$ python -q
>>> import numpy as np
>>> from numpy import linalg as LA
>>> np.set_printoptions(precision=1, suppress=True, linewidth=200)
>>> r0 = np.array([4, 3, 2, 5, 5, 5, 0, 0, 3, 4]) + 0.5
>>> E = np.outer(r0, r0) / (r0 @ r0)
>>> E.round(1) + 0
array([[0.1, 0.1, 0.1, 0.2, 0.2, 0.2, 0. , 0. , 0.1, 0.1],
       [0.1, 0.1, 0.1, 0.1, 0.1, 0.1, 0. , 0. , 0.1, 0.1],
       [0.1, 0.1, 0. , 0.1, 0.1, 0.1, 0. , 0. , 0.1, 0.1],
       [0.2, 0.1, 0.1, 0.2, 0.2, 0.2, 0. , 0. , 0.1, 0.2],
       [0.2, 0.1, 0.1, 0.2, 0.2, 0.2, 0. , 0. , 0.1, 0.2],
       [0.2, 0.1, 0.1, 0.2, 0.2, 0.2, 0. , 0. , 0.1, 0.2],
       [0. , 0. , 0. , 0. , 0. , 0. , 0. , 0. , 0. , 0. ],
       [0. , 0. , 0. , 0. , 0. , 0. , 0. , 0. , 0. , 0. ],
       [0.1, 0.1, 0.1, 0.1, 0.1, 0.1, 0. , 0. , 0.1, 0.1],
       [0.1, 0.1, 0.1, 0.2, 0.2, 0.2, 0. , 0. , 0.1, 0.1]])
>>> # applying it twice changes nothing
>>> ev, vecs = LA.eigh(E)
>>> np.unique(ev.round(6) + 0, return_counts=True)[1]
array([9, 1])
>>> np.round(LA.svd(E, compute_uv=False), 1) + 0
array([1., 0., 0., 0., 0., 0., 0., 0., 0., 0.])
>>> np.round(vecs.T @ vecs, 1) + 0
array([[1., 0., 0., 0., 0., 0., 0., 0., 0., 0.],
       [0., 1., 0., 0., 0., 0., 0., 0., 0., 0.],
       [0., 0., 1., 0., 0., 0., 0., 0., 0., 0.],
       [0., 0., 0., 1., 0., 0., 0., 0., 0., 0.],
       [0., 0., 0., 0., 1., 0., 0., 0., 0., 0.],
       [0., 0., 0., 0., 0., 1., 0., 0., 0., 0.],
       [0., 0., 0., 0., 0., 0., 1., 0., 0., 0.],
       [0., 0., 0., 0., 0., 0., 0., 1., 0., 0.],
       [0., 0., 0., 0., 0., 0., 0., 0., 1., 0.],
       [0., 0., 0., 0., 0., 0., 0., 0., 0., 1.]])
>>> np.abs(vecs[:, -1]).round(6).argmax()
np.int64(3)
>>> np.round(vecs.T @ E @ vecs, 1) + 0
array([[0., 0., 0., 0., 0., 0., 0., 0., 0., 0.],
       [0., 0., 0., 0., 0., 0., 0., 0., 0., 0.],
       [0., 0., 0., 0., 0., 0., 0., 0., 0., 0.],
       [0., 0., 0., 0., 0., 0., 0., 0., 0., 0.],
       [0., 0., 0., 0., 0., 0., 0., 0., 0., 0.],
       [0., 0., 0., 0., 0., 0., 0., 0., 0., 0.],
       [0., 0., 0., 0., 0., 0., 0., 0., 0., 0.],
       [0., 0., 0., 0., 0., 0., 0., 0., 0., 0.],
       [0., 0., 0., 0., 0., 0., 0., 0., 0., 0.],
       [0., 0., 0., 0., 0., 0., 0., 0., 0., 1.]])
>>> th = np.radians(60)
>>> r_ = np.eye(10)
>>> r_[4, 4] = r_[1, 1] = np.cos(th)
>>> r_[4, 1], r_[1, 4] = -np.sin(th), np.sin(th)
>>> r_
array([[ 1. ,  0. ,  0. ,  0. ,  0. ,  0. ,  0. ,  0. ,  0. ,  0. ],
       [ 0. ,  0.5,  0. ,  0. ,  0.9,  0. ,  0. ,  0. ,  0. ,  0. ],
       [ 0. ,  0. ,  1. ,  0. ,  0. ,  0. ,  0. ,  0. ,  0. ,  0. ],
       [ 0. ,  0. ,  0. ,  1. ,  0. ,  0. ,  0. ,  0. ,  0. ,  0. ],
       [ 0. , -0.9,  0. ,  0. ,  0.5,  0. ,  0. ,  0. ,  0. ,  0. ],
       [ 0. ,  0. ,  0. ,  0. ,  0. ,  1. ,  0. ,  0. ,  0. ,  0. ],
       [ 0. ,  0. ,  0. ,  0. ,  0. ,  0. ,  1. ,  0. ,  0. ,  0. ],
       [ 0. ,  0. ,  0. ,  0. ,  0. ,  0. ,  0. ,  1. ,  0. ,  0. ],
       [ 0. ,  0. ,  0. ,  0. ,  0. ,  0. ,  0. ,  0. ,  1. ,  0. ],
       [ 0. ,  0. ,  0. ,  0. ,  0. ,  0. ,  0. ,  0. ,  0. ,  1. ]])
>>> M2 = E @ r_.T
>>> np.abs(M2 - E).max(axis=0)
array([0. , 0.1, 0. , 0. , 0.2, 0. , 0. , 0. , 0. , 0. ])
>>> np.allclose(LA.norm(E, axis=1), LA.norm(M2, axis=1))
True
>>> rng = np.random.default_rng(98)
>>> labels = rng.permutation(10)
>>> labels
array([4, 3, 5, 2, 1, 6, 8, 9, 0, 7])
>>> M2 = E[labels][:, labels]
>>> np.round(np.sort(np.abs(LA.eigvals(M2))), 1) + 0
array([0., 0., 0., 0., 0., 0., 0., 0., 0., 1.])
>>> r = LA.matrix_rank(E)
>>> r
np.int64(1)
>>> ns = LA.svd(E)[2][r:].T
>>> LA.matrix_rank(E.T @ E), LA.matrix_rank(E @ E.T)
(np.int64(1), np.int64(1))
>>> [int(LA.matrix_rank(np.delete(E, i, axis=0))) for i in range(10)]
[1, 1, 1, 1, 1, 1, 1, 1, 1, 1]
>>> [int(LA.matrix_rank(E[:, :j + 1])) for j in range(10)]
[1, 1, 1, 1, 1, 1, 1, 1, 1, 1]
>>> ns.shape
(10, 9)
>>> q, _ = LA.qr(np.array([[0.0, 0.0, -2.4, 0.4, 0.2, 0.8, -0.7, 1.0, -1.2, 1.2],
...     [0.1, -1.4, 1.2, -0.6, -0.1, -0.1, -1.0, 1.2, 0.8, 1.6],
...     [0.0, 1.6, 0.3, 1.7, -0.9, 0.2, 2.4, -1.6, -0.2, 0.1],
...     [-2.7, -1.1, 0.0, 0.4, 1.0, -0.1, -0.5, -0.8, -1.5, -0.7],
...     [-1.0, 0.6, -0.7, -2.0, 0.1, -1.1, 0.1, 0.7, 0.4, 2.1],
...     [-0.9, -0.6, -0.8, 0.5, 0.4, -0.5, 0.5, -0.5, 0.0, -0.8],
...     [0.0, -0.5, -0.2, 0.2, 1.3, -0.1, 1.4, 0.7, 0.6, 0.9],
...     [-1.7, 1.4, -0.3, 0.6, 0.6, 0.7, -1.1, 1.4, 0.6, -0.4],
...     [0.0, 0.6, -0.9, 1.2, 0.9, -0.8, -0.8, -1.7, 0.6, 0.4],
...     [1.6, -0.3, 0.8, -0.8, -1.7, 0.8, 0.1, 1.5, -1.9, -0.6]]))
>>> ev = np.array([0, 1, 2, 3, 1, 2, 4, 5, 0, 1])
>>> mat = q @ np.diag(ev) @ q.T
>>> mat.round(1) + 0
array([[ 1.8, -0.1, -0.2, -0.1, -0.1,  0.2,  0.2,  0.2,  0.2,  0.1],
       [-0.1,  2.7,  0.1, -0.6,  0.2,  0.9,  0.1,  1.2,  0.7,  0.7],
       [-0.2,  0.1,  2. ,  0. , -0.3,  0.7,  1. , -0.2, -0.2,  0. ],
       [-0.1, -0.6,  0. ,  0.8, -0.7, -0.6, -0.3, -0.8, -0.3, -0.3],
       [-0.1,  0.2, -0.3, -0.7,  2.5,  0.2,  0.2, -0.2, -0.5,  0.3],
       [ 0.2,  0.9,  0.7, -0.6,  0.2,  2.1,  0.8,  0.3,  0.4,  0.4],
       [ 0.2,  0.1,  1. , -0.3,  0.2,  0.8,  2.5,  0. , -0.9,  0.1],
       [ 0.2,  1.2, -0.2, -0.8, -0.2,  0.3,  0. ,  1.9,  0.2,  0.6],
       [ 0.2,  0.7, -0.2, -0.3, -0.5,  0.4, -0.9,  0.2,  2. , -0.5],
       [ 0.1,  0.7,  0. , -0.3,  0.3,  0.4,  0.1,  0.6, -0.5,  0.6]])
>>> # symmetric
>>> M2 = mat / LA.norm(mat, axis=1, keepdims=True)
>>> cov = M2 @ M2.T
>>> cov.round(1) + 0
array([[ 1. ,  0.1, -0.1, -0.2,  0. ,  0.2,  0.2,  0.2,  0.2,  0.1],
       [ 0.1,  1. ,  0.1, -0.8,  0.2,  0.7,  0.1,  0.8,  0.4,  0.7],
       [-0.1,  0.1,  1. , -0.1, -0.1,  0.5,  0.7, -0.1, -0.2,  0.1],
       [-0.2, -0.8, -0.1,  1. , -0.5, -0.7, -0.3, -0.8, -0.3, -0.7],
       [ 0. ,  0.2, -0.1, -0.5,  1. ,  0.2,  0.2,  0. , -0.3,  0.4],
       [ 0.2,  0.7,  0.5, -0.7,  0.2,  1. ,  0.5,  0.4,  0.2,  0.6],
       [ 0.2,  0.1,  0.7, -0.3,  0.2,  0.5,  1. ,  0. , -0.5,  0.3],
       [ 0.2,  0.8, -0.1, -0.8,  0. ,  0.4,  0. ,  1. ,  0.3,  0.8],
       [ 0.2,  0.4, -0.2, -0.3, -0.3,  0.2, -0.5,  0.3,  1. , -0.2],
       [ 0.1,  0.7,  0.1, -0.7,  0.4,  0.6,  0.3,  0.8, -0.2,  1. ]])
>>> np.argwhere(np.triu(np.abs(cov) > 0.95, 1))
array([], shape=(0, 2), dtype=int64)
>>> (np.abs(cov) > 0.9).astype(int)
array([[1, 0, 0, 0, 0, 0, 0, 0, 0, 0],
       [0, 1, 0, 0, 0, 0, 0, 0, 0, 0],
       [0, 0, 1, 0, 0, 0, 0, 0, 0, 0],
       [0, 0, 0, 1, 0, 0, 0, 0, 0, 0],
       [0, 0, 0, 0, 1, 0, 0, 0, 0, 0],
       [0, 0, 0, 0, 0, 1, 0, 0, 0, 0],
       [0, 0, 0, 0, 0, 0, 1, 0, 0, 0],
       [0, 0, 0, 0, 0, 0, 0, 1, 0, 0],
       [0, 0, 0, 0, 0, 0, 0, 0, 1, 0],
       [0, 0, 0, 0, 0, 0, 0, 0, 0, 1]])
>>> cov[9]
array([ 0.1,  0.7,  0.1, -0.7,  0.4,  0.6,  0.3,  0.8, -0.2,  1. ])
>>> round(float(np.degrees(np.arccos(np.clip(cov[9, 3], -1, 1)))), 1)
137.3
>>> Uu, sigma, Vh = LA.svd(mat)
>>> sigma.round(1) + 0
array([5., 4., 3., 2., 2., 1., 1., 1., 0., 0.])
>>> np.argmax(sigma[:-1] / (sigma[1:] + 1e-6)) + 1
np.int64(8)
>>> M2 = Uu[:, :8] @ np.diag(sigma[:8]) @ Vh[:8]
>>> np.round(LA.norm(mat - M2) / LA.norm(mat), 1)
np.float64(0.0)
>>> round(LA.norm(mat - M2, 2), 1), np.round(sigma[8], 1)
(np.float64(0.0), np.float64(0.0))
>>> M2.round(1) + 0
array([[ 1.8, -0.1, -0.2, -0.1, -0.1,  0.2,  0.2,  0.2,  0.2,  0.1],
       [-0.1,  2.7,  0.1, -0.6,  0.2,  0.9,  0.1,  1.2,  0.7,  0.7],
       [-0.2,  0.1,  2. ,  0. , -0.3,  0.7,  1. , -0.2, -0.2,  0. ],
       [-0.1, -0.6,  0. ,  0.8, -0.7, -0.6, -0.3, -0.8, -0.3, -0.3],
       [-0.1,  0.2, -0.3, -0.7,  2.5,  0.2,  0.2, -0.2, -0.5,  0.3],
       [ 0.2,  0.9,  0.7, -0.6,  0.2,  2.1,  0.8,  0.3,  0.4,  0.4],
       [ 0.2,  0.1,  1. , -0.3,  0.2,  0.8,  2.5,  0. , -0.9,  0.1],
       [ 0.2,  1.2, -0.2, -0.8, -0.2,  0.3,  0. ,  1.9,  0.2,  0.6],
       [ 0.2,  0.7, -0.2, -0.3, -0.5,  0.4, -0.9,  0.2,  2. , -0.5],
       [ 0.1,  0.7,  0. , -0.3,  0.3,  0.4,  0.1,  0.6, -0.5,  0.6]])
>>> LA.matrix_rank(mat, rtol=0.05)
np.int64(8)
>>> K = np.loadtxt("test6.csv", delimiter=",")
>>> K
array([[ -0.7,  -0.5,  -1.9],
       [  0. ,   0.1,   0. ],
       [  1.4,   1.3,   5.3],
       [  0.2,   0.2,   0.5],
       [  0.6,   0.5,   2.5],
       [  0.5,   0.3,   1.5],
       [ -1. ,  -1.1,  -4.9],
       [ -0.4,  -0.3,  -2.1],
       [  0.7,   0.5,   1.7],
       [ -1.9,  -1.7,  -6.5],
       [ -2. ,  -2.2,  -8.1],
       [  0.2,   0. ,   0.2],
       [  1.5,   1.5,   6. ],
       [ -0.7,  -0.8,  -2.6],
       [  1. ,   0.9,   3.5],
       [ -1.8,  -1.8,  -7.3],
       [  2.9,   2.9,  11.7],
       [  0.9,   1. ,   3.4],
       [  0.2,   0.1,   1.2],
       [  0.1,   0.1,   0.6],
       [ -3.1,  -2.9, -11.5],
       [  1.3,   1.4,   5.9],
       [ -0.5,  -0.4,  -1.8],
       [  1. ,   1.1,   4.3],
       [ -1.1,  -1.1,  -4.4],
       [ -0.8,  -0.8,  -3.2],
       [ -1.5,  -1.4,  -6.2],
       [ -1.2,  -1.1,  -4.7],
       [  2.5,   2.4,  10.1],
       [ -0.8,  -1.1,  -3.8],
       [ -0.3,  -0.5,  -2.1],
       [  0.2,   0.4,   0.9],
       [  0.1,   0.4,   1.8],
       [  1. ,   1. ,   4.2],
       [ -0.9,  -0.8,  -3.4],
       [ -1.1,  -1. ,  -4.2],
       [ -0.7,  -0.5,  -2.5],
       [  2.6,   2.7,  10.1],
       [ -0.5,  -0.6,  -2.4],
       [ -0.3,  -0.4,  -1.2]])
>>> # column 2 dominates
>>> cov = np.cov(K, rowvar=False)
>>> np.argwhere(np.triu(np.abs(np.corrcoef(K.T)) > 0.8, 1))
array([[0, 1],
       [0, 2],
       [1, 2]])
>>> cov.shape
(3, 3)
>>> np.argsort(-K.std(axis=0).round(6), kind="stable")
array([2, 0, 1])
>>> np.median(K, axis=0)
array([-0.1, -0.1, -0.6])
>>> M2 = np.array([[0, 0, 8, 1, 0, 9, 7, 9],
...     [7, 4, 4, 9, 9, 6, 0, 7],
...     [0, 3, 4, 5, 0, 6, 5, 7],
...     [4, 1, 5, 6, 7, 7, 3, 8],
...     [5, 5, 8, 1, 4, 6, 7, 5],
...     [3, 5, 8, 7, 4, 4, 7, 2],
...     [0, 8, 3, 1, 7, 9, 6, 6],
...     [4, 0, 1, 7, 7, 7, 9, 9]])
>>> feats = np.triu(M2, 1)
>>> feats
array([[0, 0, 8, 1, 0, 9, 7, 9],
       [0, 0, 4, 9, 9, 6, 0, 7],
       [0, 0, 0, 5, 0, 6, 5, 7],
       [0, 0, 0, 0, 7, 7, 3, 8],
       [0, 0, 0, 0, 0, 6, 7, 5],
       [0, 0, 0, 0, 0, 0, 7, 2],
       [0, 0, 0, 0, 0, 0, 0, 6],
       [0, 0, 0, 0, 0, 0, 0, 0]])
>>> (feats - feats.T) / 2
array([[ 0. ,  0. ,  4. ,  0.5,  0. ,  4.5,  3.5,  4.5],
       [ 0. ,  0. ,  2. ,  4.5,  4.5,  3. ,  0. ,  3.5],
       [-4. , -2. ,  0. ,  2.5,  0. ,  3. ,  2.5,  3.5],
       [-0.5, -4.5, -2.5,  0. ,  3.5,  3.5,  1.5,  4. ],
       [ 0. , -4.5,  0. , -3.5,  0. ,  3. ,  3.5,  2.5],
       [-4.5, -3. , -3. , -3.5, -3. ,  0. ,  3.5,  1. ],
       [-3.5,  0. , -2.5, -1.5, -3.5, -3.5,  0. ,  3. ],
       [-4.5, -3.5, -3.5, -4. , -2.5, -1. , -3. ,  0. ]])
>>> np.allclose(feats @ feats.T, feats.T @ feats)
False
>>> np.allclose(feats, feats.T)
False
>>> feats.mean(axis=0)
array([0. , 0. , 1.5, 1.9, 2. , 4.2, 3.6, 5.5])
>>> feats.sum(axis=1)
array([34, 35, 23, 25, 18,  9,  6,  0])
>>> np.round(LA.svd(feats, compute_uv=False), 1) + 0
array([27.6, 12.5,  7. ,  6.1,  5. ,  3.8,  0. ,  0. ])
>>> feats - feats[0]
array([[ 0,  0,  0,  0,  0,  0,  0,  0],
       [ 0,  0, -4,  8,  9, -3, -7, -2],
       [ 0,  0, -8,  4,  0, -3, -2, -2],
       [ 0,  0, -8, -1,  7, -2, -4, -1],
       [ 0,  0, -8, -1,  0, -3,  0, -4],
       [ 0,  0, -8, -1,  0, -9,  0, -7],
       [ 0,  0, -8, -1,  0, -9, -7, -3],
       [ 0,  0, -8, -1,  0, -9, -7, -9]])
>>> np.unravel_index(np.abs(feats).argmax(), feats.shape)
(np.int64(0), np.int64(5))
>>> np.abs(feats).max()
np.int64(9)
>>> np.round(LA.norm(feats), 1)
np.float64(32.3)
>>> A = np.load("mat.npy")
>>> A
array([[ 22.3,  -2.5,   1.9,   1.6],
       [ -8.9,  -3. ,  -2.2,  -5.9],
       [ -7.6, -10.1,  -1.6,   6.4],
       [ 12.4, -12.1,  -1.7,   5.1],
       [ 22.3,  -3.5,  -1.5,  -0.1],
       [-11.4, -17.2,   1.6,   8.5],
       [ 20.8,  -4.2,  -2.4,   0.8],
       [ -5. ,   8.2,  -5.7,   2.4],
       [ -8.4,   7.6,  -0.5,  -5.3],
       [  2. ,   0.4,   1.8,  -5.5],
       [-10.9,  -5.9,  -3.5,  -5. ],
       [-27.9,  -4.2,  -1. ,   0. ],
       [ 23.3,  -1.8,  -1.4,  -0.9],
       [  8.8,  12.7,   2.4,  -3.3]])
>>> basis = A[[12, 0]].astype(float)
>>> for _ in range(5):
...     labels = LA.norm(A[:, None] - basis, axis=-1).argmin(axis=1)
...     basis = np.array([A[labels == j].mean(axis=0) for j in range(2)])
... 
>>> labels
array([0, 1, 1, 0, 0, 1, 0, 1, 1, 1, 1, 1, 0, 0])
>>> np.abs(basis[1] - basis[0]).argmax()
np.int64(0)
>>> basis[1] - basis[0]
array([-28.1,  -1.1,  -0.9,  -1.1])
>>> basis
array([[18.3, -1.9, -0.4,  0.5],
       [-9.8, -3. , -1.4, -0.5]])
>>> np.bincount(labels)
array([6, 8])
>>> hat = A @ LA.solve(A.T @ A, A.T)
>>> LA.matrix_rank(np.eye(14) - hat)
np.int64(10)
>>> Uu, sigma, Vh = LA.svd(A, full_matrices=False)
>>> round(float(np.sqrt((sigma ** 2).sum())), 1), np.round(LA.norm(A), 1)
(69.0, np.float64(69.0))
>>> np.cumsum(sigma ** 2) / np.sum(sigma ** 2)
array([0.7, 0.9, 1. , 1. ])
>>> (sigma > 1e-8).sum()
np.int64(4)
>>> np.round(np.abs(Vh[0]), 1) + 0
array([1., 0., 0., 0.])
>>> np.round(Uu.T @ Uu, 1) + 0
array([[1., 0., 0., 0.],
       [0., 1., 0., 0.],
       [0., 0., 1., 0.],
       [0., 0., 0., 1.]])
>>> np.round(Vh @ Vh.T, 1) + 0
array([[1., 0., 0., 0.],
       [0., 1., 0., 0.],
       [0., 0., 1., 0.],
       [0., 0., 0., 1.]])
>>> sigma / sigma[0]
array([1. , 0.5, 0.2, 0.2])
